% python3 -q
>>> import numpy as np
>>> import numpy.linalg as la
>>> np.set_printoptions(precision=3, suppress=True, linewidth=160)
>>> data = np.load("out1.npy")
>>> data
array([[4., 1., 0., 0., 0., 0.],
       [0., 4., 1., 0., 0., 0.],
       [0., 0., 4., 1., 0., 0.],
       [0., 0., 0., 4., 1., 0.],
       [0., 0., 0., 0., 4., 1.],
       [0., 0., 0., 0., 0., 4.]])
>>> u = np.array([1, 1, 2, 1, 3, 3])
>>> other = data + np.outer(u, np.eye(6)[5])
>>> other
array([[4., 1., 0., 0., 0., 1.],
       [0., 4., 1., 0., 0., 1.],
       [0., 0., 4., 1., 0., 2.],
       [0., 0., 0., 4., 1., 1.],
       [0., 0., 0., 0., 4., 4.],
       [0., 0., 0., 0., 0., 7.]])
>>> la.matrix_rank(la.inv(other) - la.inv(data), tol=1e-8)
np.int64(1)
>>> [int(la.matrix_rank(la.matrix_power(data, p))) for p in range(1, 7)]
[6, 6, 6, 6, 6, 6]
>>> np.prod(np.diag(data)), np.round(la.det(data), 3)
(np.float64(4096.0), np.float64(4096.0))
>>> la.matrix_rank(data - data[0, 0] * np.eye(6))
np.int64(5)
>>> q, r_ = la.qr(data)
>>> q
array([[ 1.,  0.,  0.,  0.,  0.,  0.],
       [-0.,  1.,  0.,  0.,  0.,  0.],
       [-0., -0.,  1.,  0.,  0.,  0.],
       [-0., -0., -0.,  1.,  0.,  0.],
       [-0., -0., -0., -0.,  1.,  0.],
       [-0., -0., -0., -0., -0.,  1.]])
>>> abs(r_[0, 0]), round(la.norm(data[:, 0]), 3)
(np.float64(4.0), np.float64(4.0))
>>> np.trace(q @ q.T)
np.float64(6.0)
>>> np.allclose(r_.T @ r_, data.T @ data)
True
>>> u = np.array([0, 2])
>>> np.cross(data[3, :3], data[4, :3])
array([0., 0., 0.])
>>> other = la.inv(data)
>>> la.det(data) * other
array([[1024., -256.,   64.,  -16.,    4.,   -1.],
       [   0., 1024., -256.,   64.,  -16.,    4.],
       [   0.,    0., 1024., -256.,   64.,  -16.],
       [   0.,    0.,    0., 1024., -256.,   64.],
       [   0.,    0.,    0.,    0., 1024., -256.],
       [   0.,    0.,    0.,    0.,    0., 1024.]])
>>> round(la.det(data) * la.det(other), 3)
np.float64(1.0)
>>> np.allclose(other, data.T)
False
>>> W0 = np.array([[175, 127, 102, 210, 171],
...     [127, 235, 181, 211, 208],
...     [102, 181, 189, 181, 152],
...     [210, 211, 181, 384, 268],
...     [171, 208, 152, 268, 319]])
>>> # symmetric, so the eigenvalues are real
>>> low = la.cholesky(W0)
>>> np.diag(low) ** 2
array([175.   , 142.834,  49.427, 103.58 ,  90.806])
>>> low @ low.T
array([[175., 127., 102., 210., 171.],
       [127., 235., 181., 211., 208.],
       [102., 181., 189., 181., 152.],
       [210., 211., 181., 384., 268.],
       [171., 208., 152., 268., 319.]])
>>> w, V = la.eigh(W0)
>>> V @ np.diag(w) @ V.T
array([[175., 127., 102., 210., 171.],
       [127., 235., 181., 211., 208.],
       [102., 181., 189., 181., 152.],
       [210., 211., 181., 384., 268.],
       [171., 208., 152., 268., 319.]])
>>> np.round(V.T @ W0 @ V, 3) + 0
array([[  23.565,    0.   ,    0.   ,    0.   ,    0.   ],
       [   0.   ,   43.615,    0.   ,    0.   ,    0.   ],
       [   0.   ,    0.   ,   86.33 ,    0.   ,    0.   ],
       [   0.   ,    0.   ,    0.   ,  128.386,    0.   ],
       [   0.   ,    0.   ,    0.   ,    0.   , 1020.104]])
>>> other = la.invert(W0)
Traceback (most recent call last):
  File "<python-input-31>", line 1, in <module>
    other = la.invert(W0)
            ^^^^^^^^^
AttributeError: module 'numpy.linalg' has no attribute 'invert'
>>> other = la.inv(W0)
>>> np.allclose(other, W0.T)
False
>>> la.inv(other)
array([[175., 127., 102., 210., 171.],
       [127., 235., 181., 211., 208.],
       [102., 181., 189., 181., 152.],
       [210., 211., 181., 384., 268.],
       [171., 208., 152., 268., 319.]])
>>> other
array([[ 0.018, -0.001,  0.001, -0.008, -0.003],
       [-0.001,  0.024, -0.017,  0.001, -0.008],
       [ 0.001, -0.017,  0.022, -0.004,  0.003],
       [-0.008,  0.001, -0.004,  0.011, -0.003],
       [-0.003, -0.008,  0.003, -0.003,  0.011]])
>>> np.round(la.cond(W0), 3)
np.float64(43.289)
>>> x = np.array([-1, 0, -2, 2, 2])
>>> W0 @ x
array([383, 349, 186, 732, 699])
>>> (W0 @ x).argmax()
np.int64(3)
>>> la.norm(W0 @ x) <= la.norm(W0, 2) * la.norm(x) + 1e-9
np.True_
>>> W0 @ (2 * x)
array([ 766,  698,  372, 1464, 1398])
>>> (W0 * x).sum(axis=1)
array([383, 349, 186, 732, 699])
>>> W1 = np.array([[3, -1], [-3, -3], [2, -1], [2, -2], [-1, 3]])
>>> c = np.array([5, 3])
>>> act = np.maximum(W0 @ W1 + c, 0)
>>> (act > 0).mean(axis=0)
array([1., 0.])
>>> act
array([[602,   0],
       [257,   0],
       [356,   0],
       [864,   0],
       [415,   0]])
>>> (act > 0).astype(int)
array([[1, 0],
       [1, 0],
       [1, 0],
       [1, 0],
       [1, 0]])
>>> W2 = np.array([[-9, -7], [2, 6]])
>>> act @ W2
array([[-5418, -4214],
       [-2313, -1799],
       [-3204, -2492],
       [-7776, -6048],
       [-3735, -2905]])
>>> W1 @ W2
array([[-29, -27],
       [ 21,   3],
       [-20, -20],
       [-22, -26],
       [ 15,  25]])
>>> (act @ W2).round(6).argmax(axis=1)
array([1, 1, 1, 1, 1])
